% python3 -q
>>> import numpy as np
>>> np.set_printoptions(precision=1, suppress=True, linewidth=120, legacy="1.25")
>>> rnd = lambda a: np.round(a, 1) + 0
>>> E = np.loadtxt("x.csv", delimiter=",")
>>> E
array([[ 3.,  1.,  1.,  0.,  3.,  2.],
       [ 1.,  3.,  1.,  0.,  3.,  2.],
       [ 1.,  1.,  3.,  0.,  3.,  2.],
       [ 0.,  0.,  0.,  2.,  0.,  0.],
       [ 3.,  3.,  3.,  0., 11.,  6.],
       [ 2.,  2.,  2.,  0.,  6.,  6.]])
>>> # symmetric
>>> low = np.linalg.cholesky(E)
>>> np.prod(np.diag(low)) ** 2, rnd(np.linalg.det(E))
(576.0, 576.0)
>>> np.linalg.eigvalsh(E).min() > 0
True
>>> rnd(low @ low.T)
array([[ 3.,  1.,  1.,  0.,  3.,  2.],
       [ 1.,  3.,  1.,  0.,  3.,  2.],
       [ 1.,  1.,  3.,  0.,  3.,  2.],
       [ 0.,  0.,  0.,  2.,  0.,  0.],
       [ 3.,  3.,  3.,  0., 11.,  6.],
       [ 2.,  2.,  2.,  0.,  6.,  6.]])
>>> rnd(low)
array([[1.7, 0. , 0. , 0. , 0. , 0. ],
       [0.6, 1.6, 0. , 0. , 0. , 0. ],
       [0.6, 0.4, 1.6, 0. , 0. , 0. ],
       [0. , 0. , 0. , 1.4, 0. , 0. ],
       [1.7, 1.2, 0.9, 0. , 2.4, 0. ],
       [1.2, 0.8, 0.6, 0. , 1. , 1.6]])
>>> rnd(np.diag(low) ** 2)
array([3. , 2.7, 2.5, 2. , 5.6, 2.6])
>>> rnd(E / np.sqrt(np.outer(np.diag(E), np.diag(E))))
array([[1. , 0.3, 0.3, 0. , 0.5, 0.5],
       [0.3, 1. , 0.3, 0. , 0.5, 0.5],
       [0.3, 0.3, 1. , 0. , 0.5, 0.5],
       [0. , 0. , 0. , 1. , 0. , 0. ],
       [0.5, 0.5, 0.5, 0. , 1. , 0.7],
       [0.5, 0.5, 0.5, 0. , 0.7, 1. ]])
>>> rnd(np.linalg.norm(E, axis=0))
array([ 4.9,  4.9,  4.9,  2. , 13.6,  9.2])
>>> rnd(np.linalg.norm(E) ** 2 / np.linalg.norm(E, 2) ** 2)
1.1
>>> rnd(np.linalg.norm(E, axis=1))
array([ 4.9,  4.9,  4.9,  2. , 13.6,  9.2])
>>> rnd(np.linalg.norm(E, "nuc"))
28.0
>>> w, vecs = np.linalg.eigh(E)
>>> rnd(np.linalg.eigvalsh(E + 5 * np.eye(6)))
array([ 7.,  7.,  7.,  7.,  7., 23.])
>>> (w > 1e-8).sum(), (w < -1e-8).sum()
(6, 0)
>>> rnd(vecs @ np.diag(w) @ vecs.T)
array([[ 3.,  1.,  1.,  0.,  3.,  2.],
       [ 1.,  3.,  1.,  0.,  3.,  2.],
       [ 1.,  1.,  3.,  0.,  3.,  2.],
       [ 0.,  0.,  0.,  2.,  0.,  0.],
       [ 3.,  3.,  3.,  0., 11.,  6.],
       [ 2.,  2.,  2.,  0.,  6.,  6.]])
>>> A2 = np.linalg.inv(E)
>>> rnd(np.linalg.det(E) * np.linalg.det(A2))
1.0
>>> rnd(np.linalg.det(E) * A2)
array([[272., -16., -16.,   0., -48., -32.],
       [-16., 272., -16.,   0., -48., -32.],
       [-16., -16., 272.,   0., -48., -32.],
       [  0.,   0.,   0., 288.,   0.,   0.],
       [-48., -48., -48.,   0., 144., -96.],
       [-32., -32., -32.,   0., -96., 224.]])
>>> rnd(np.linalg.slogdet(E)[0])
1.0
>>> rnd(np.linalg.cond(E))
9.0
>>> np.allclose(A2, E.T)
False
>>> (np.abs(A2) > 1e-9).astype(int)
array([[1, 1, 1, 0, 1, 1],
       [1, 1, 1, 0, 1, 1],
       [1, 1, 1, 0, 1, 1],
       [0, 0, 0, 1, 0, 0],
       [1, 1, 1, 0, 1, 1],
       [1, 1, 1, 0, 1, 1]])
>>> f = np.array([0, 0, 1])
>>> np.polyval(f, E[0])
array([1., 1., 1., 1., 1., 1.])
>>> np.array([np.convolve(row, f, "same") for row in E])
array([[ 0.,  3.,  1.,  1.,  0.,  3.],
       [ 0.,  1.,  3.,  1.,  0.,  3.],
       [ 0.,  1.,  1.,  3.,  0.,  3.],
       [ 0.,  0.,  0.,  0.,  2.,  0.],
       [ 0.,  3.,  3.,  3.,  0., 11.],
       [ 0.,  2.,  2.,  2.,  0.,  6.]])
>>> np.correlate(E[0], E[3], "full")
array([0., 0., 6., 2., 2., 0., 6., 4., 0., 0., 0.])
>>> m1 = np.load("mat.npy")
>>> m1
array([[-1.9, -2.7,  5.1, -7.9],
       [ 4. ,  2.7, -2.1,  8.5],
       [-5.6,  2.9,  4.3, -6.4],
       [-3. , -5.9, -6.4, -3.9],
       [ 3. ,  1.6,  9.4, -0.3],
       [-4. ,  1.9, -8.5,  2.8],
       [ 4.6, -1.7, -3.5,  8. ],
       [ 2.3,  6.7, -3.2, -6.3],
       [ 5.5, -1.7, -1.9, -7.9],
       [-4.1,  7.7, -4.8,  0.8],
       [-4.9, -7. ,  1.3, -5. ],
       [-3. ,  3.2, -3.2,  8.4],
       [ 3.9,  7.2,  4.1,  4. ],
       [ 7.3,  4.1, -0.1, -5.6],
       [ 6.2, -7.2, -2.7,  1.8],
       [ 0.7,  0.8,  9.3,  3.6],
       [ 1.9,  3.3,  2.5, -8.9],
       [-2.1, -7.9, -2.7,  5. ],
       [-9.2, -2.5, -3.1, -0.2],
       [ 1.2,  7.1, -4.6,  5.2],
       [ 4.3,  2.4, -3.9, -7.8],
       [-7.1, -4.9, -0.5, -5. ],
       [ 0.8,  7.6,  5.6, -3.2],
       [ 3.1, -1.1, -7.7, -5.5],
       [ 5.6, -0.3, -6.3, -5.4]])
>>> A2 = m1 / np.linalg.norm(m1, axis=1)
Traceback (most recent call last):
  File "<python-input-34>", line 1, in <module>
    A2 = m1 / np.linalg.norm(m1, axis=1)
         ~~~^~~~~~~~~~~~~~~~~~~~~~~~~~~~
ValueError: operands could not be broadcast together with shapes (25,4) (25,) 
>>> A2 = m1 / np.linalg.norm(m1, axis=1, keepdims=True)
>>> cov = A2 @ A2.T
>>> (cov - 2 * np.eye(25)).round(6).argmax(axis=1)
array([ 2,  6,  0, 21, 15,  9,  1, 20, 20, 19, 21, 19, 22, 20,  6,  4, 13, 14, 21,  1, 24, 10, 16, 24, 23])
>>> np.argwhere(np.triu(np.abs(cov) > 0.95, 1))
array([[ 2,  6],
       [ 3, 12],
       [23, 24]])
>>> x0 = np.array([7, 4, 6, 1])
>>> target = m1 @ x0
>>> rnd(np.linalg.solve(m1.T @ m1, m1.T @ target))
array([7., 4., 6., 1.])
>>> rng = np.random.default_rng(805536)
>>> target = target + 0.1 * rng.normal(size=25)
>>> rnd(target)
array([ -1.4,  34.7,  -8.2, -86.7,  83.5, -68.7,  12.4,  17.4,  12.2, -25.9, -59.5, -19. ,  84.7,  61.5,   0.3,  67.5,
        32.6, -57.4, -93.2,  14.5,   8.5, -77.4,  66.5, -34.5,  -5.1])
>>> coef, *_ = np.linalg.lstsq(m1, target)
>>> rnd(coef)
array([7., 4., 6., 1.])
>>> rnd(m1.T @ (target - m1 @ coef))
array([0., 0., 0., 0.])
>>> coef.round()
array([7., 4., 6., 1.])
>>> x0 = np.array([3, -3, -1, -2])
>>> rnd(m1 @ np.ones(4))
array([ -7.4,  13.1,  -4.8, -19.2,  13.7,  -7.8,   7.4,  -0.5,  -6. ,  -0.4, -15.6,   5.4,  19.2,   5.7,  -1.9,  14.4,
        -1.2,  -7.7, -15. ,   8.9,  -5. , -17.5,  10.8, -11.2,  -6.4])
>>> (m1 @ x0).argmax()
8
>>> x0 = np.array([0, 0, 1, 4])
>>> target = m1 @ x0
>>> coef, lr = np.zeros(4), 1 / np.linalg.norm(m1, 2) ** 2
>>> for i in range(6):
...     coef -= lr * m1.T @ (m1 @ coef - target)
...     if i % 1 == 0: print(i, round(np.linalg.norm(m1 @ coef - target), 1))
... 
0 11.9
1 4.4
2 1.9
3 0.9
4 0.5
5 0.2
>>> rnd(coef)
array([0., 0., 1., 4.])
>>> rnd(np.linalg.cond(m1))
1.4
>>> proj = m1 @ np.linalg.solve(m1.T @ m1, m1.T)
>>> rnd(np.trace(proj))
4.0
>>> np.allclose(proj @ proj, proj)
True
>>> rnd(np.linalg.eigvalsh(proj))
array([0., 0., 0., 0., 0., 0., 0., 0., 0., 0., 0., 0., 0., 0., 0., 0., 0., 0., 0., 0., 0., 1., 1., 1., 1.])
>>> feats = np.array([[-1.0, 1.0, 1.0, 1.0, 1.0, 1.0],
...     [1.0, -1.0, 1.0, 1.0, 1.0, 1.0],
...     [1.0, 1.0, -1.0, 1.0, 1.0, 1.0],
...     [1.0, 1.0, 1.0, -1.0, 1.0, 1.0],
...     [1.0, 1.0, 1.0, 1.0, -1.0, 1.0],
...     [1.0, 1.0, 1.0, 1.0, 1.0, -1.0]])
>>> feats
array([[-1.,  1.,  1.,  1.,  1.,  1.],
       [ 1., -1.,  1.,  1.,  1.,  1.],
       [ 1.,  1., -1.,  1.,  1.,  1.],
       [ 1.,  1.,  1., -1.,  1.,  1.],
       [ 1.,  1.,  1.,  1., -1.,  1.],
       [ 1.,  1.,  1.,  1.,  1., -1.]])
>>> # equal to its transpose
>>> rnd(np.linalg.eigvalsh(feats).min())
-2.0
>>> X = np.array([[-6, 6, 6, -2, -6, -2],
...     [-9, 9, 9, -3, -9, -3],
...     [-9, 9, 9, -3, -9, -3],
...     [0, 0, 0, 0, 0, 0]])
>>> x0 = np.array([1, 1, 0, 0, 2, 1])
>>> np.sign((X @ x0).round(6))
array([-1, -1, -1,  0])
>>> X @ np.eye(6)[0]
array([-6., -9., -9.,  0.])
>>> (X @ x0).argmax()
3
>>> X @ np.ones(6)
array([-4., -6., -6.,  0.])
>>> X @ (2 * x0)
array([-28, -42, -42,   0])
>>> J = np.load("sample12.npy")
>>> J
array([[-1,  1,  2, -1],
       [ 1, -1,  1,  2],
       [ 2,  1, -1,  1],
       [-1,  2,  1, -1]])
>>> # symmetric
>>> A2 = J / np.linalg.norm(J, axis=1, keepdims=True)
>>> cov = A2 @ A2.T
>>> rnd(cov[1])
array([-0.3,  1. ,  0.3, -0.6])
>>> rnd(np.degrees(np.arccos(np.clip(cov[1, 0], -1, 1))))
106.6
>>> rnd(cov)
array([[ 1. , -0.3, -0.6,  0.9],
       [-0.3,  1. ,  0.3, -0.6],
       [-0.6,  0.3,  1. , -0.3],
       [ 0.9, -0.6, -0.3,  1. ]])
>>> rnd(np.linalg.norm(A2, axis=1))
array([1., 1., 1., 1.])
>>> np.unravel_index(np.abs(J).argmax(), J.shape)
(0, 2)
>>> J.shape
(4, 4)
>>> J.sum(axis=1)
array([1, 3, 3, 1])
>>> np.diff(J, axis=0)
array([[ 2, -2, -1,  3],
       [ 1,  2, -2, -1],
       [-3,  1,  2, -2]])
>>> np.linalg.matrix_rank(J)
4
>>> rnd(np.linalg.svd(J, compute_uv=False))
array([4.2, 2.4, 2.2, 0.4])
>>> np.abs(J).max()
2
>>> rnd(np.linalg.det(2 * J)), rnd(np.linalg.det(J))
(144.0, 9.0)
>>> rnd(np.linalg.det(J[::-1]))
9.0
>>> rnd(np.linalg.eigvals(J))
array([ 2.2,  0.4, -4.2, -2.4])
>>> np.einsum("ij,ji->", J, J)
28
>>> rnd(np.poly(J))
array([  1.,   4.,  -6., -20.,   9.])
>>> rnd(np.linalg.eigvals(J).sum().real)
-4.0
>>> np.all(np.linalg.eigvalsh(J) > 0)
False
>>> rnd(np.linalg.eigvalsh(J).min())
-4.2
>>> W0 = np.load("data.npy")
>>> W0
array([[ 21,   0,   4,   0,   2,   5],
       [  0, -95,   2,   1,   4,   2],
       [  5,   0,  20,   1,   4,   2],
       [  2,   1,   0,  25,   0,   4],
       [  4,   1,   5,   1, -55,   3],
       [  3,   2,   3,   4,   0, -98]])
>>> x0 = np.array([-2, 3, 1, -2, -1, -1])
>>> W0 @ np.eye(6)[5]
array([  5.,   2.,   2.,   4.,   3., -98.])
>>> (W0 @ x0).argmax()
5
>>> M = np.load("run15.npy")
>>> M
array([[ -0.8,  -0.2,  -0.2,  26.7],
       [ -4.2,   0.2,   0. , -13.3],
       [ -2. ,   0.1,  -0.3,  21.7],
       [ -1.3,  -0.8,   0. ,  12. ],
       [  0.8,   1.1,  -0.2,  10.9],
       [ -1.5,  -0.7,  -0.2, -34.2],
       [ -3. ,   0.5,   0.1, -13.4],
       [ -1.4,  -0.2,   0.3, -25.6],
       [ -6.4,   0.5,  -0.4, -35.9],
       [ -1.4,  -2.2,   0. ,   1.2],
       [ -4.8,   0.1,  -0.2, -13.8],
       [  3.5,   0.1,   0.2,  22.6],
       [  0.2,   0.3,  -0.3, -26.7],
       [ -0.6,   0.9,   0.1,  29.5],
       [ -2.5,  -0.6,  -0.1, -16.6],
       [  1. ,   0.5,  -0.4,  24.9],
       [  6.9,   1.6,   0. ,  -1.7],
       [ -1.7,  -0.1,   0.1,  12.8],
       [ -2.4,   0.8,   0. ,  12.9],
       [ -2.8,   0.4,   0. ,  -1.6],
       [  2.8,   0.8,   0.2,  -2. ],
       [  3.8,   0.5,   0. ,  31.5],
       [ -4.7,   1.4,   0. ,  13.2],
       [  0.8,   0.4,   0.1, -29.4]])
>>> proj = M @ np.linalg.solve(M.T @ M, M.T)
>>> np.linalg.matrix_rank(np.eye(24) - proj)
20
>>> rnd(proj @ M[:, 0])
array([-0.8, -4.2, -2. , -1.3,  0.8, -1.5, -3. , -1.4, -6.4, -1.4, -4.8,  3.5,  0.2, -0.6, -2.5,  1. ,  6.9, -1.7,
       -2.4, -2.8,  2.8,  3.8, -4.7,  0.8])
>>> np.trace(proj)
4.0
>>> rnd(np.linalg.eigvalsh(proj))
array([0., 0., 0., 0., 0., 0., 0., 0., 0., 0., 0., 0., 0., 0., 0., 0., 0., 0., 0., 0., 1., 1., 1., 1.])
>>> labels = rng.permutation(4)
>>> A2 = M[:, labels] * rng.choice([-1, 1], 4)
>>> A2
array([[ -0.2,   0.8,   0.2,  26.7],
       [  0.2,   4.2,  -0. , -13.3],
       [  0.1,   2. ,   0.3,  21.7],
       [ -0.8,   1.3,  -0. ,  12. ],
       [  1.1,  -0.8,   0.2,  10.9],
       [ -0.7,   1.5,   0.2, -34.2],
       [  0.5,   3. ,  -0.1, -13.4],
       [ -0.2,   1.4,  -0.3, -25.6],
       [  0.5,   6.4,   0.4, -35.9],
       [ -2.2,   1.4,  -0. ,   1.2],
       [  0.1,   4.8,   0.2, -13.8],
       [  0.1,  -3.5,  -0.2,  22.6],
       [  0.3,  -0.2,   0.3, -26.7],
       [  0.9,   0.6,  -0.1,  29.5],
       [ -0.6,   2.5,   0.1, -16.6],
       [  0.5,  -1. ,   0.4,  24.9],
       [  1.6,  -6.9,  -0. ,  -1.7],
       [ -0.1,   1.7,  -0.1,  12.8],
       [  0.8,   2.4,  -0. ,  12.9],
       [  0.4,   2.8,  -0. ,  -1.6],
       [  0.8,  -2.8,  -0.2,  -2. ],
       [  0.5,  -3.8,  -0. ,  31.5],
       [  1.4,   4.7,  -0. ,  13.2],
       [  0.4,  -0.8,  -0.1, -29.4]])
>>> left, _, Vh = np.linalg.svd(M.T @ A2)
>>> rnd(left @ Vh)
array([[ 0., -1.,  0.,  0.],
       [ 1.,  0.,  0.,  0.],
       [ 0.,  0., -1.,  0.],
       [ 0.,  0.,  0.,  1.]])
